$ ipython --no-banner

In [1]: import numpy as np

In [2]: import numpy.linalg as la

In [3]: np.set_printoptions(suppress=True, linewidth=120)

In [4]: def rnd(a):
   ...:     return np.round(a, 3) + 0
   ...: 

In [5]: E = np.array([[1.0, 1.8], [-0.4, 0.3]])

In [6]: rng = np.random.default_rng(7)

In [7]: lab = rng.permutation(2)

In [8]: M2 = E[:, lab] * rng.choice([-1, 1], 2)

In [9]: M2
Out[9]: 
array([[ 1. ,  1.8],
       [-0.4,  0.3]])

In [10]: left, _, VT = la.svd(E.T @ M2)

In [11]: rnd(la.lstsq(E, M2)[0])
Out[11]: 
array([[1., 0.],
       [0., 1.]])

In [12]: lab
Out[12]: array([0, 1])

In [13]: x0 = np.array([3, 2])

In [14]: target = M2 @ x0

In [15]: rnd(target)
Out[15]: array([ 6.6, -0.6])

In [16]: la.solve(M2, target[:-1])
ValueError: solve1: Input operand 1 has a mismatch in its core dimension 0, with gufunc signature (m,m),(m)->(m) (size 1 is different from 2)


In [17]: rnd(la.solve(M2.T, M2[0]))
Out[17]: array([1., 0.])

In [18]: M2 = E + rng.integers(-2, 3, (2, 1)) @ rng.integers(-2, 3, (1, 2))

In [19]: M2
Out[19]: 
array([[ 3. ,  5.8],
       [-0.4,  0.3]])

In [20]: np.abs(M2 - E).sum(axis=1)
Out[20]: array([6., 0.])

In [21]: la.matrix_rank(M2 - E, tol=1e-8)
Out[21]: np.int64(1)

In [22]: mat = np.load("dump.npy")

In [23]: mat
Out[23]: 
array([[-2.,  1.,  0.,  0.,  0.],
       [ 0., -2.,  1.,  0.,  0.],
       [ 0.,  0., -2.,  1.,  0.],
       [ 0.,  0.,  0., -2.,  1.],
       [ 0.,  0.,  0.,  0., -2.]])

In [24]: x0 = np.array([8, 6, -5, 0, -7])

In [25]: mat @ (2 * x0)
Out[25]: array([-20., -34.,  20., -14.,  28.])

In [26]: np.einsum("ij,j->i", mat, x0)
Out[26]: array([-10., -17.,  10.,  -7.,  14.])

In [27]: la.norm(mat @ x0) <= la.norm(mat, 2) * la.norm(x0) + 1e-9
Out[27]: np.True_

In [28]: np.sign((mat @ x0).round(6))
Out[28]: array([-1., -1.,  1., -1.,  1.])

In [29]: (mat * x0).sum(axis=1)
Out[29]: array([-10., -17.,  10.,  -7.,  14.])
